>>> import numpy as np
>>> import numpy.linalg as la
>>> np.set_printoptions(precision=2, suppress=True, linewidth=120, legacy="1.25")
>>> J = np.load("out8.npy")
>>> J
array([[-0.76,  0.27, -0.59],
       [-0.46, -0.87,  0.2 ],
       [-0.46,  0.42,  0.78]])
>>> # columns are unit length and at right angles
>>> hat = np.triu(np.array([[-7, -4, -2], [-6, -3, -3], [9, 8, -7]]), 1) + np.eye(3)
>>> out = hat @ J @ la.inv(hat)
>>> out
array([[ 1.98, 10.83, 33.52],
       [ 0.91,  1.54,  4.28],
       [-0.46, -1.41, -4.36]])
>>> hat @ J - J @ hat
array([[ 2.74, -0.42, -3.07],
       [ 1.37, -3.09, -5.87],
       [ 0.  , -1.83,  0.34]])
>>> round(float(la.det(out)), 2)
1.0
>>> la.matrix_rank(out)
3
>>> x0 = np.array([-1, -1, -2])
>>> round(la.det(J), 2)
1.0
>>> [p for p in range(1, 25) if np.allclose(la.matrix_power(J, p), np.eye(3))]
[]
>>> la.inv(J)
array([[-0.76, -0.46, -0.46],
       [ 0.27, -0.87,  0.42],
       [-0.59,  0.2 ,  0.78]])
>>> 3 - la.matrix_rank(J - np.eye(3), tol=1e-8)
1
>>> feats = np.load("case7.npy")
>>> feats
array([[ 2.,  8.,  4., 10.,  2.],
       [ 8., 14.,  8., 20.,  4.],
       [ 4.,  8.,  2., 10.,  2.],
       [10., 20., 10., 23.,  5.],
       [ 2.,  4.,  2.,  5., -1.]])
>>> la.cond(feats) > 100
False
>>> np.abs(la.svd(feats)[2][-1])
array([0.96, 0.17, 0.08, 0.21, 0.04])
>>> evals, vecs = la.eigh(feats)
>>> x0 = np.array([0, 1, 2, 2, 2])
>>> x0 @ feats @ x0
374.0
>>> np.abs(feats).sum(axis=1).max(), np.abs(evals).max()
(68.0, 48.0)
>>> u = np.array([2, 2, 0, 1, 1])
>>> out = feats + np.outer(u, np.eye(5)[2])
>>> round(float(la.det(out) / la.det(feats)), 2), round(1 + la.solve(feats, u)[2], 2)
(1.37, 1.37)
>>> la.matrix_rank(out - feats)
1
>>> np.round(la.eigvalsh(feats).min(), 2)
-2.0
>>> [round(float(la.det(feats[:i, :i])), 2) + 0 for i in range(1, 6)]
[2.0, -36.0, 88.0, -376.0, 768.0]
>>> np.all(la.eigvalsh(feats) > 0)
False
>>> evals, vecs = la.eigh(feats)
>>> la.eigvalsh(feats + -1 * np.eye(5))
array([-3., -3., -3., -3., 47.])
>>> np.round(vecs.T @ vecs, 2) + 0
array([[1., 0., 0., 0., 0.],
       [0., 1., 0., 0., 0.],
       [0., 0., 1., 0., 0.],
       [0., 0., 0., 1., 0.],
       [0., 0., 0., 0., 1.]])
>>> (evals > 1e-8).sum(), (evals < -1e-8).sum()
(1, 4)
>>> M = np.loadtxt("x.csv", delimiter=",")
>>> M
array([[ 1.58, -1.96,  1.63],
       [ 2.53,  0.97, -1.29],
       [-0.32, -2.06, -2.16]])
>>> round(M[:, 2] @ M[:, 1], 2)
-0.0
>>> np.round(M.T @ M, 2) + 0
array([[9., 0., 0.],
       [0., 9., 0.],
       [0., 0., 9.]])
>>> def softmax(z):
...     e = np.exp(z - z.max(axis=-1, keepdims=True))
...     return e / e.sum(axis=-1, keepdims=True)
... 
>>> softmax(M).sum(axis=1)
array([1., 1., 1.])
>>> softmax(M[0] + 5)
array([0.48, 0.01, 0.51])
>>> np.round(softmax(10 * M[0]), 2) + 0
array([0.38, 0.  , 0.62])
>>> softmax(M[0])
array([0.48, 0.01, 0.51])
>>> att = M @ M.T / np.sqrt(3)
>>> softmax(att)[0] @ M
array([ 1.58, -1.94,  1.59])
>>> softmax(att).round(6).argmax(axis=1)
array([0, 1, 2])
>>> softmax(att + np.triu(np.full(att.shape, -np.inf), 1))
array([[1.  , 0.  , 0.  ],
       [0.01, 0.99, 0.  ],
       [0.01, 0.01, 0.99]])
>>> X = np.array([[1, 1, 1, 1, -1, -1, -1, -1],
...     [1, 1, -1, -1, 1, 1, -1, -1],
...     [1, -1, -1, 1, 1, -1, -1, 1],
...     [1, -1, -1, 1, -1, 1, 1, -1]])
>>> X.mean(axis=0)
array([ 1. ,  0. , -0.5,  0.5,  0. ,  0. , -0.5, -0.5])
>>> la.matrix_rank(X)
4
>>> np.diff(X, axis=0)
array([[ 0,  0, -2, -2,  2,  2,  0,  0],
       [ 0, -2,  0,  2,  0, -2,  0,  2],
       [ 0,  0,  0,  0, -2,  2,  2, -2]])
>>> np.abs(X).max()
1
>>> X.sum(axis=0)
array([ 4,  0, -2,  2,  0,  0, -2, -2])
>>> X - X[0]
array([[ 0,  0,  0,  0,  0,  0,  0,  0],
       [ 0,  0, -2, -2,  2,  2,  0,  0],
       [ 0, -2, -2,  0,  2,  0,  0,  2],
       [ 0, -2, -2,  0,  0,  2,  2,  0]])
>>> X.sum(axis=1)
array([0, 0, 0, 0])
>>> round(la.norm(X), 2)
5.66
>>> W = np.array([[2, 4], [4, 2], [0, 4], [8, 4], [1, 1], [4, 6], [6, 2], [4, 4]])
>>> beta = np.array([8, 7])
>>> H = np.maximum(X @ W + beta, 0)
>>> (H > 0).mean(axis=0)
array([1., 1.])
>>> H
array([[ 7,  8],
       [ 1,  6],
       [ 9,  6],
       [19, 12]])
>>> basis = np.array([[3, -3], [-2, -1]])
>>> (H @ basis).round(6).argmax(axis=1)
array([0, 0, 0, 0])
>>> out = H / la.norm(H, axis=1, keepdims=True)
>>> cov = out @ out.T
>>> (np.abs(cov) > 0.9).astype(int)
array([[1, 0, 1, 1],
       [0, 1, 0, 0],
       [1, 0, 1, 1],
       [1, 0, 1, 1]])
>>> cov[2]
array([0.97, 0.68, 1.  , 1.  ])
>>> (cov - 2 * np.eye(4)).round(6).argmax(axis=1)
array([2, 0, 3, 2])
>>> np.argwhere(np.triu(np.abs(cov) > 0.95, 1))
array([[0, 2],
       [0, 3],
       [2, 3]])
>>> out = X / la.norm(X, axis=1, keepdims=True)
>>> cov = out @ out.T
>>> cov.round(2) + 0
array([[1., 0., 0., 0.],
       [0., 1., 0., 0.],
       [0., 0., 1., 0.],
       [0., 0., 0., 1.]])
>>> la.norm(out, axis=1)
array([1., 1., 1., 1.])
>>> data = np.load("w.npy")
>>> data.round(2) + 0
array([[ 0.31, -0.01,  0.46],
       [-0.01,  0.  , -0.01],
       [ 0.46, -0.01,  0.69]])
>>> rank = la.matrix_rank(data)
>>> rank
1
>>> ns = la.svd(data)[2][rank:].T
>>> la.matrix_rank(data.T @ data), la.matrix_rank(data @ data.T)
(1, 1)
>>> [int(la.matrix_rank(data[:i])) for i in range(1, len(data) + 1)]
[1, 1, 1]
>>> [int(la.matrix_rank(np.delete(data, i, axis=0))) for i in range(3)]
[1, 1, 1]
>>> evals, vecs = la.eigh(data)
>>> x0 = np.array([2, -4, -2])
>>> round(float(x0 @ data @ x0), 2)
0.24
>>> round(float(x0 @ data @ x0 / (x0 @ x0)), 2), np.round(evals[0], 2), round(evals[-1], 2)
(0.01, -0.0, 1.0)
>>> (np.sign(vecs[:, -1].round(6)) == np.sign(vecs[0, -1].round(6))).astype(int)
array([1, 0, 1])
>>> np.round(la.eigvalsh(data[1:, 1:]), 2) + 0
array([0.  , 0.69])
>>> np.round(vecs * np.abs(evals) @ vecs.T, 2) + 0
array([[ 0.31, -0.01,  0.46],
       [-0.01,  0.  , -0.01],
       [ 0.46, -0.01,  0.69]])
>>> round(float(np.abs(data).sum(axis=1).max()), 2), round(np.abs(evals).max(), 2)
(1.17, 1.0)
>>> W = np.array([[-1, 4, 1], [0, 3, -1], [-5, -5, 1]])
>>> beta = np.array([0, 5, 9])
>>> H = np.maximum(data @ W + beta, 0)
>>> la.matrix_rank(H)
3
>>> H
array([[ 0.  ,  3.9 ,  9.78],
       [ 0.08,  5.03,  8.98],
       [ 0.  ,  3.35, 10.17]])
>>> (H > 0).astype(int)
array([[0, 1, 1],
       [1, 1, 1],
       [0, 1, 1]])
>>> basis = np.array([[0, 3], [1, 1], [1, 0]])
>>> H @ basis
array([[13.68,  3.9 ],
       [14.01,  5.27],
       [13.51,  3.35]])
>>> (H @ basis).round(6).argmax(axis=1)
array([0, 0, 0])
>>> m1 = np.load("arr.npy")
>>> m1
array([[2., 2., 2., 0.],
       [1., 2., 2., 0.],
       [2., 2., 3., 0.],
       [0., 0., 0., 5.]])
>>> m1 @ m1
array([[10., 12., 14.,  0.],
       [ 8., 10., 12.,  0.],
       [12., 14., 17.,  0.],
       [ 0.,  0.,  0., 25.]])
>>> (m1 != 0).astype(int)
array([[1, 1, 1, 0],
       [1, 1, 1, 0],
       [1, 1, 1, 0],
       [0, 0, 0, 1]])
>>> (la.matrix_power((m1 != 0) + (m1.T != 0) + np.eye(4), 4) > 0).astype(int)
array([[1, 1, 1, 0],
       [1, 1, 1, 0],
       [1, 1, 1, 0],
       [0, 0, 0, 1]])
>>> x0 = np.array([4, 0, 1, 2])
>>> h = np.maximum(m1 @ x0, 0)
>>> np.flatnonzero(h > 1e-9)
array([0, 1, 2, 3])
>>> h
array([10.,  6., 11., 10.])
>>> np.tanh(m1 @ x0)
array([1., 1., 1., 1.])
>>> m1 * (h > 1e-9)[:, None]
array([[2., 2., 2., 0.],
       [1., 2., 2., 0.],
       [2., 2., 3., 0.],
       [0., 0., 0., 5.]])
>>> out = la.inv(m1)
>>> (np.abs(out) > 1e-9).astype(int)
array([[1, 1, 0, 0],
       [1, 1, 1, 0],
       [1, 0, 1, 0],
       [0, 0, 0, 1]])
>>> la.inv(out)
array([[2., 2., 2., 0.],
       [1., 2., 2., 0.],
       [2., 2., 3., 0.],
       [0., 0., 0., 5.]])
>>> np.allclose(out, m1.T)
False
>>> out
array([[ 1. , -1. ,  0. ,  0. ],
       [ 0.5,  1. , -1. ,  0. ],
       [-1. ,  0. ,  1. ,  0. ],
       [ 0. ,  0. ,  0. ,  0.2]])
>>> round(la.cond(m1), 2)
11.76
>>> np.sort(la.eigvals(out).real)
array([0.16, 0.2 , 1.42, 1.42])
>>> np.flatnonzero(la.matrix_power((out != 0) + (out.T != 0) + np.eye(4), 4)[0])
array([0, 1, 2])
>>> W0 = np.vander(np.arange(3) - 2, 4, increasing=True)
>>> W0
array([[ 1, -2,  4, -8],
       [ 1, -1,  1, -1],
       [ 1,  0,  0,  0]])
>>> x0 = np.array([-3, 4, -5, 0])
>>> h = np.maximum(W0 @ x0, 0)
>>> np.maximum(W0 @ x0, 0) - np.maximum(-W0 @ x0, 0)
array([-31, -12,  -3])
>>> W0 * (h > 1e-9)[:, None]
array([[0, 0, 0, 0],
       [0, 0, 0, 0],
       [0, 0, 0, 0]])
>>> W0.T @ h
array([0, 0, 0, 0])
>>> U, s, Vh = la.svd(W0, full_matrices=False)
>>> np.round(np.sqrt((s ** 2).sum()), 2), round(float(la.norm(W0)), 2)
(9.49, 9.49)
>>> np.round(U.T @ U, 2) + 0
array([[1., 0., 0.],
       [0., 1., 0.],
       [0., 0., 1.]])
>>> (s > 1e-8).sum()
3
>>> ang = np.radians(36)
>>> R = np.eye(4)
>>> R[2, 2] = R[1, 1] = np.cos(ang)
>>> R[2, 1], R[1, 2] = -np.sin(ang), np.sin(ang)
>>> R
array([[ 1.  ,  0.  ,  0.  ,  0.  ],
       [ 0.  ,  0.81,  0.59,  0.  ],
       [ 0.  , -0.59,  0.81,  0.  ],
       [ 0.  ,  0.  ,  0.  ,  1.  ]])
>>> out = W0 @ R.T
>>> np.allclose(la.norm(W0, axis=1), la.norm(out, axis=1))
True
>>> np.abs(out - W0).max(axis=0)
array([0.  , 2.73, 0.41, 0.  ])
>>> x0 = np.array([-1, 2, -1, 1])
>>> W0 @ x0
array([-17,  -5,  -1])
>>> la.norm(W0 @ x0) <= la.norm(W0, 2) * la.norm(x0) + 1e-9
True
>>> W0 @ np.eye(4)[2]
array([4., 1., 0.])
>>> (W0 @ x0).argmax()
2
>>> W0 @ (2 * x0)
array([-34, -10,  -2])
>>> out = np.array([[4, 3, 4], [3, 4, -3]])
>>> basis = np.kron(out, W0)
>>> basis.shape
(6, 12)
